$ python3 -q
>>> import numpy as np
>>> np.set_printoptions(precision=1, suppress=True, linewidth=140, legacy="1.25")
>>> M = np.load("dump.npy")
>>> M
array([[ 0., -1.,  0., -2.],
       [-1., -1.,  1.,  2.],
       [-2., -2.,  0.,  1.],
       [ 0.,  0.,  0., -2.]])
>>> vec = np.array([0, 1, 3, 3])
>>> y = M @ vec
>>> beta, lr = np.zeros(4), 1 / np.linalg.norm(M, 2) ** 2
>>> for i in range(200):
...     beta -= lr * M.T @ (M @ beta - y)
...     if i % 50 == 0: print(i, round(np.linalg.norm(M @ beta - y), 1))
... 
0 4.1
50 0.3
100 0.1
150 0.1
>>> round(np.linalg.cond(M), 1)
9.3
>>> proj = np.triu(np.array([[1, 4, 3, 6], [1, 9, 9, 3], [2, 8, 7, 5], [2, 5, 4, 4]]), 1) + np.eye(4)
>>> A2 = proj @ M @ np.linalg.inv(proj)
>>> np.linalg.matrix_rank(A2)
4
>>> A2
array([[ -10.,   29., -227., 1105.],
       [ -19.,   57., -455., 2223.],
       [  -2.,    6.,  -48.,  225.],
       [   0.,    0.,    0.,   -2.]])
>>> np.round(np.poly(A2), 1) + 0
array([ 1.,  3.,  3.,  0., -4.])
>>> data = np.load("arr.npy")
>>> data
array([[ 13.6,  20.1,  13.6],
       [ -3. ,  -1.3,  -3. ],
       [ -8.7,  -8.6,  -8.7],
       [-15.1, -16.9, -15.1],
       [ -7.3,  -6.8,  -7.3],
       [ -6.3,  -5.6,  -6.3],
       [-12.9, -14.1, -12.9],
       [ -0.5,   2. ,  -0.5],
       [  3.3,   6.9,   3.3],
       [  1.9,   5. ,   1.9],
       [ -5. ,  -3.9,  -5. ]])
>>> # column 2 repeats column 0
>>> cent = data[[1, 0]].astype(float)
>>> for _ in range(3):
...     idx = np.linalg.norm(data[:, None] - cent, axis=-1).argmin(axis=1)
...     cent = np.array([data[idx == j].mean(axis=0) for j in range(2)])
... 
>>> idx
array([1, 0, 0, 0, 0, 0, 0, 0, 0, 0, 0])
>>> np.bincount(idx)
array([10,  1])
>>> print(cent)
[[-5.4 -4.3 -5.4]
 [13.6 20.1 13.6]]
>>> feats = np.load("test4.npy")
>>> print(feats)
[[-3  0 -2 -3  0 -2]
 [-1  2  1 -1  2  1]
 [-2  1 -3 -2  1 -3]
 [ 9  0  6  0  0  0]
 [ 3 -6 -3  0  0  0]
 [ 6 -3  9  0  0  0]]
>>> A2 = feats / np.sqrt((feats ** 2).mean(axis=1, keepdims=True))
>>> np.linalg.norm(A2, axis=1)
array([2.4, 2.4, 2.4, 2.4, 2.4, 2.4])
>>> feats - feats.mean(axis=1, keepdims=True)
array([[-1.3,  1.7, -0.3, -1.3,  1.7, -0.3],
       [-1.7,  1.3,  0.3, -1.7,  1.3,  0.3],
       [-0.7,  2.3, -1.7, -0.7,  2.3, -1.7],
       [ 6.5, -2.5,  3.5, -2.5, -2.5, -2.5],
       [ 4. , -5. , -2. ,  1. ,  1. ,  1. ],
       [ 4. , -5. ,  7. , -2. , -2. , -2. ]])
>>> A2 = np.array([[3, 9], [9, 5], [8, 8], [2, 2], [2, 1], [7, 6]])
>>> np.einsum("ij,ij->i", feats, feats)
array([ 26,  12,  28, 117,  54, 126])
>>> np.einsum("ik,kj->ji", feats, A2)
array([[-45,  32, -44,  75, -69,  63],
       [-61,  15, -58, 129, -27, 111]])
>>> print(A2.T @ feats.T)
[[-45  32 -44  75 -69  63]
 [-61  15 -58 129 -27 111]]
>>> A2 = np.array([[1.4], [-0.1]])
>>> cent = np.array([[-2.6, -3.4, -0.3]])
>>> K = A2 @ cent
>>> K.round(1) + 0
array([[-3.6, -4.8, -0.4],
       [ 0.3,  0.3,  0. ]])
>>> # row 0 dominates
>>> np.linalg.cond(K) > 100
True
>>> np.argsort(-np.linalg.norm(K, axis=0).round(6), kind="stable")[:3]
array([1, 0, 2])
>>> np.linalg.matrix_rank(K, rtol=0.1)
1
>>> A2 = np.array([[5, 8, -9], [-7, 6, 7]])
>>> cent = np.kron(A2, K)
>>> np.linalg.matrix_rank(cent)
2
>>> print(cent.shape)
(4, 9)
>>> round(float(np.linalg.norm(cent, 2)), 1), round(float(np.linalg.norm(A2, 2) * np.linalg.norm(K, 2)), 1)
(86.3, 86.3)
>>> T = np.stack([K, 3 * K, K[::-1]])
>>> np.linalg.norm(T, axis=(1, 2))
array([ 6. , 18.1,  6. ])
>>> np.linalg.matrix_rank(T.reshape(3, -1))
2
>>> r = np.linalg.matrix_rank(K)
>>> r
1
>>> null = np.linalg.svd(K)[2][r:].T
>>> print([int(np.linalg.matrix_rank(np.delete(K, i, axis=0))) for i in range(2)])
[1, 1]
>>> np.linalg.matrix_rank(K.T @ K), np.linalg.matrix_rank(K @ K.T)
(1, 1)
>>> np.round(K @ null, 1) + 0
array([[0., 0.],
       [0., 0.]])
>>> np.allclose(K @ null, 0)
True
>>> [int(np.linalg.matrix_rank(K[:, :j + 1])) for j in range(3)]
[1, 1, 1]
>>> np.abs(np.diag(np.linalg.qr(K)[1])) > 1e-9
array([ True, False])
>>> np.unique(K.round(6), axis=0).shape
(2, 3)
>>> round(float(np.trace(np.linalg.pinv(K) @ K)), 1)
1.0
>>> cent = np.array([[8, 6, 0], [8, 7, 5], [3, 8, 9]])
>>> rng = np.random.default_rng(9789)
>>> A = (rng.random((11, 3)) < 0.25) @ cent
>>> A
array([[ 8,  7,  5],
       [ 8,  6,  0],
       [11, 14,  9],
       [ 0,  0,  0],
       [ 8,  7,  5],
       [ 0,  0,  0],
       [ 0,  0,  0],
       [ 0,  0,  0],
       [ 0,  0,  0],
       [ 8,  7,  5],
       [ 0,  0,  0]])
>>> Xc = (A - A.mean(axis=0)) / A.std(axis=0)
>>> print(Xc.std(axis=0))
[1. 1. 1.]
>>> beta = np.linalg.lstsq(np.delete(Xc, 1, axis=1), Xc[:, 1])[0]
>>> np.abs(beta).argmax()
0
>>> u = np.array([1, 1])
>>> np.correlate(A[8], A[7], "full")
array([0, 0, 0, 0, 0])
>>> np.array([np.convolve(row, u, "same") for row in A])
array([[ 8, 15, 12],
       [ 8, 14,  6],
       [11, 25, 23],
       [ 0,  0,  0],
       [ 8, 15, 12],
       [ 0,  0,  0],
       [ 0,  0,  0],
       [ 0,  0,  0],
       [ 0,  0,  0],
       [ 8, 15, 12],
       [ 0,  0,  0]])
>>> np.convolve(A[8], u)
array([0, 0, 0, 0])
>>> np.cross(A[8, :3], A[7, :3])
array([0, 0, 0])
>>> C2 = np.cov(A, rowvar=False)
>>> print(np.argsort(-A.std(axis=0).round(6), kind="stable"))
[1 0 2]
>>> C2.shape
(3, 3)
>>> idx = A[:, 2] > np.median(A[:, 2])
>>> u = A[idx].mean(axis=0) - A[~idx].mean(axis=0)
>>> u
array([7.6, 7.9, 6. ])
>>> print(((A - A.mean(axis=0)) @ u > 0).astype(int))
[1 1 1 0 1 0 0 0 0 1 0]
>>> print(idx.astype(int))
[1 0 1 0 1 0 0 0 0 1 0]
>>> vec = np.array([-9, 9, 3])
>>> np.einsum("ij,j->i", A, vec)
array([  6, -18,  54,   0,   6,   0,   0,   0,   0,   6,   0])
>>> F = np.load("m.npy")
>>> F
array([[ 2,  0,  0,  4],
       [ 8,  3,  6, 16],
       [ 4,  1,  2,  8]])
>>> print(np.linalg.norm(F, axis=1))
[ 4.5 19.1  9.2]
>>> print(round(float(np.linalg.norm(F, "nuc")), 1))
23.3
>>> round(np.linalg.norm(F) ** 2 / np.linalg.norm(F, 2) ** 2, 1)
1.0
>>> np.round(np.linalg.norm(F[0] - F[1]), 1)
15.0
